% ipython --no-banner

In [1]: import numpy as np

In [2]: from numpy import linalg as LA

In [3]: np.set_printoptions(precision=1, suppress=True, linewidth=140)

In [4]: rnd = lambda a: np.round(a, 1) + 0

In [5]: E = np.load("sample10.npy")

In [6]: E
Out[6]: 
array([[5., 1., 0., 0.],
       [0., 5., 1., 0.],
       [0., 0., 5., 1.],
       [0., 0., 0., 5.]])

In [7]: rng = np.random.default_rng(5060)

In [8]: z = rng.permutation(4)

In [9]: z
Out[9]: array([3, 1, 0, 2])

In [10]: A2 = E[z][:, z]

In [11]: rnd(LA.det(A2)), rnd(LA.det(E[z]))
Out[11]: (np.float64(625.0), np.float64(625.0))

In [12]: np.allclose(A2, E)
Out[12]: False

In [13]: np.trace(A2)
Out[13]: np.float64(20.0)

In [14]: O = E.astype(float).copy()

In [15]: for j in range(4):
    ...:     O[:, j] -= O[:, :j] @ (O[:, :j].T @ O[:, j])
    ...:     O[:, j] /= LA.norm(O[:, j])
    ...: 

In [16]: O
Out[16]: 
array([[1., 0., 0., 0.],
       [0., 1., 0., 0.],
       [0., 0., 1., 0.],
       [0., 0., 0., 1.]])

In [17]: O.T @ E
Out[17]: 
array([[5., 1., 0., 0.],
       [0., 5., 1., 0.],
       [0., 0., 5., 1.],
       [0., 0., 0., 5.]])

In [18]: blk = np.stack([E, 2 * E, E[::-1]])

In [19]: print(blk.shape)
(3, 4, 4)

In [20]: rnd(LA.det(blk))
Out[20]: array([  625., 10000.,   625.])

In [21]: rnd(LA.norm(blk, axis=(1, 2)))
Out[21]: array([10.1, 20.3, 10.1])

In [22]: (blk @ E.T).shape
Out[22]: (3, 4, 4)

In [23]: m1 = np.load("arr.npy")

In [24]: m1
Out[24]: 
array([[ 3.9,  4.4,  3.4, -0.2],
       [ 3.8,  4.1,  3.1,  0.3],
       [ 4.3,  4. ,  2.9, -0.2],
       [ 3.8,  3.9,  3.9,  0.1],
       [ 3.1, -0.5,  1.7,  1. ],
       [ 3.2, -0.5,  1.8,  1.3],
       [ 2.5,  0. ,  2.3,  1.3],
       [ 2.9, -0.6,  2. ,  0.8],
       [ 4.1,  3. ,  0.9,  4.5],
       [ 3.7,  3.3,  0.9,  4.4],
       [ 4.3,  3.1,  1.2,  4.2],
       [ 3.5,  2.9,  1.1,  3.7]])

In [25]: vec = np.array([0, -2, -2, 2])

In [26]: rhs = m1 @ vec

In [27]: rnd(rhs)
Out[27]: array([-16. , -13.8, -14.2, -15.4,  -0.4,   0. ,  -2. ,  -1.2,   1.2,   0.4,  -0.2,  -0.6])

In [28]: print(rnd(LA.solve(m1.T @ m1, m1.T @ rhs)))
[ 0. -2. -2.  2.]

In [29]: rhs = rhs + 0.3 * rng.normal(size=12)

In [30]: rnd(rhs)
Out[30]: array([-16.2, -13.8, -14.5, -15.1,   0. ,   0.6,  -2.4,  -1.4,   1.2,   0.5,   0.1,  -0.9])

In [31]: c, *_ = LA.lstsq(m1, rhs)

In [32]: [round(float(LA.norm(LA.solve(m1.T @ m1 + lam * np.eye(4), m1.T @ rhs))), 2) for lam in (0, 1, 10, 100)]
Out[32]: [3.54, 3.4, 2.88, 1.34]

In [33]: c.round()
Out[33]: array([ 0., -2., -2.,  2.])

In [34]: cen = m1 - m1.mean(axis=0)

In [35]: vecs = LA.svd(cen)[2][:3]

In [36]: A2 = cen - cen @ vecs.T @ vecs

In [37]: rnd(np.cov(cen @ vecs.T, rowvar=False))
Out[37]: 
array([[4.5, 0. , 0. ],
       [0. , 4.3, 0. ],
       [0. , 0. , 0.1]])

In [38]: LA.norm(A2, axis=1).round(6).argmax()
Out[38]: np.int64(3)

In [39]: Uu, sv, Vt = LA.svd(m1, full_matrices=False)

In [40]: rnd(np.sqrt((sv ** 2).sum())), rnd(LA.norm(m1))
Out[40]: (np.float64(20.1), np.float64(20.1))

In [41]: Uu.shape, sv.shape, Vt.shape
Out[41]: ((12, 4), (4,), (4, 4))

In [42]: rnd(Uu.T @ m1 @ Vt.T)
Out[42]: 
array([[18.2,  0. ,  0. ,  0. ],
       [ 0. ,  7. ,  0. ,  0. ],
       [ 0. ,  0. ,  4.8,  0. ],
       [ 0. ,  0. ,  0. ,  1.1]])

In [43]: print(rnd(np.cumsum(sv ** 2) / np.sum(sv ** 2)))
[0.8 0.9 1.  1. ]

In [44]: np.abs(Uu[:, 0]).round(6).argmax()
Out[44]: np.int64(10)

In [45]: print(rnd(sv / sv[0]))
[1.  0.4 0.3 0.1]

In [46]: (sv > 1e-8).sum()
Out[46]: np.int64(4)

In [47]: rnd(Vt @ Vt.T)
Out[47]: 
array([[1., 0., 0., 0.],
       [0., 1., 0., 0.],
       [0., 0., 1., 0.],
       [0., 0., 0., 1.]])

In [48]: K = np.load("mat.npy")

In [49]: K
Out[49]: 
array([[2., 1., 0., 0.],
       [0., 2., 1., 0.],
       [0., 0., 2., 1.],
       [0., 0., 0., 2.]])

In [50]: # triangular: eigenvalues sit on the diagonal

In [51]: vec = np.array([0, 0, 0, 0])

In [52]: K @ (2 * vec)
Out[52]: array([0., 0., 0., 0.])

In [53]: print(K * vec)
[[0. 0. 0. 0.]
 [0. 0. 0. 0.]
 [0. 0. 0. 0.]
 [0. 0. 0. 0.]]

In [54]: K @ np.ones(4)
Out[54]: array([3., 3., 3., 2.])

In [55]: A2 = np.array([[2, -1, -3], [0, 2, -1]])

In [56]: cent = np.kron(A2, K)

In [57]: cent.shape
Out[57]: (8, 12)

In [58]: LA.matrix_rank(cent)
Out[58]: np.int64(8)

In [59]: rnd(LA.norm(cent, 2)), rnd(LA.norm(A2, 2) * LA.norm(K, 2))
Out[59]: (np.float64(10.7), np.float64(10.7))

In [60]: K @ K
Out[60]: 
array([[4., 4., 1., 0.],
       [0., 4., 4., 1.],
       [0., 0., 4., 4.],
       [0., 0., 0., 4.]])

In [61]: [int(LA.matrix_rank(LA.matrix_power(K, p))) for p in range(1, 5)]
Out[61]: [4, 4, 4, 4]

In [62]: np.prod(np.diag(K)), rnd(LA.det(K))
Out[62]: (np.float64(16.0), np.float64(16.0))

In [63]: print(LA.matrix_rank(K - K[0, 0] * np.eye(4)))
3

In [64]: mat = np.load("run4.npy")

In [65]: mat
Out[65]: 
array([[ 1,  1,  1,  1, -1, -1, -1, -1],
       [ 1, -1, -1,  1, -1,  1,  1, -1],
       [ 1,  1,  1,  1,  1,  1,  1,  1],
       [ 1,  1, -1, -1, -1, -1,  1,  1],
       [ 1, -1,  1, -1,  1, -1,  1, -1],
       [ 1, -1,  1, -1, -1,  1, -1,  1]])

In [66]: blk = np.stack([mat, 2 * mat, mat[::-1]])

In [67]: np.einsum("bij,cij->bc", blk, blk)
Out[67]: 
array([[ 48,  96,   0],
       [ 96, 192,   0],
       [  0,   0,  48]])

In [68]: blk.sum(axis=0)
Out[68]: 
array([[ 4,  2,  4,  2, -4, -2, -4, -2],
       [ 4, -4, -2,  2, -2,  2,  4, -4],
       [ 4,  4,  2,  2,  2,  2,  4,  4],
       [ 4,  4, -2, -2, -2, -2,  4,  4],
       [ 4, -4,  2, -2,  2, -2,  4, -4],
       [ 4, -2,  4, -2, -4,  2, -4,  2]])

In [69]: rnd(LA.norm(mat, 2))
Out[69]: np.float64(2.8)

In [70]: rnd(LA.norm(mat[5], 1)), rnd(LA.norm(mat[5], np.inf))
Out[70]: (np.float64(8.0), np.float64(1.0))

In [71]: mat[5] @ mat[0]
Out[71]: np.int64(0)

In [72]: rnd(LA.norm(mat, "nuc"))
Out[72]: np.float64(17.0)

In [73]: vec = np.array([-3, 2, 3, -2, 1, -3, 2, -2])

In [74]: a = np.maximum(mat @ vec, 0)

In [75]: a
Out[75]: array([2, 0, 0, 0, 8, 0])

In [76]: np.flatnonzero(a > 1e-9)
Out[76]: array([0, 4])

In [77]: np.maximum(mat @ vec, 0) - np.maximum(-mat @ vec, 0)
Out[77]: array([  2, -10,  -2,   0,   8,  -8])

In [78]: mat.T @ a
Out[78]: array([ 10,  -6,  10,  -6,   6, -10,   6, -10])

In [79]: W0 = np.loadtxt("data.csv", delimiter=",")

In [80]: W0
Out[80]: 
array([[64., 48.,  0., 16., 64., 32.],
       [48., 37.,  3., 20., 48., 24.],
       [ 0.,  3.,  9., 24.,  0.,  0.],
       [16., 20., 24., 68., 16.,  8.],
       [64., 48.,  0., 16., 64., 32.],
       [32., 24.,  0.,  8., 32., 16.]])

In [81]: # row 4 repeats row 0

In [82]: print(rnd(W0 @ LA.pinv(W0) @ W0))
[[64. 48.  0. 16. 64. 32.]
 [48. 37.  3. 20. 48. 24.]
 [ 0.  3.  9. 24.  0.  0.]
 [16. 20. 24. 68. 16.  8.]
 [64. 48.  0. 16. 64. 32.]
 [32. 24.  0.  8. 32. 16.]]

In [83]: np.abs(np.diag(LA.qr(W0)[1])) > 1e-9
Out[83]: array([ True,  True, False, False, False, False])

In [84]: LA.lstsq(W0[:-1].T, W0[-1])[2]
Out[84]: np.int32(2)

In [85]: rnd(np.trace(LA.pinv(W0) @ W0))
Out[85]: np.float64(2.0)
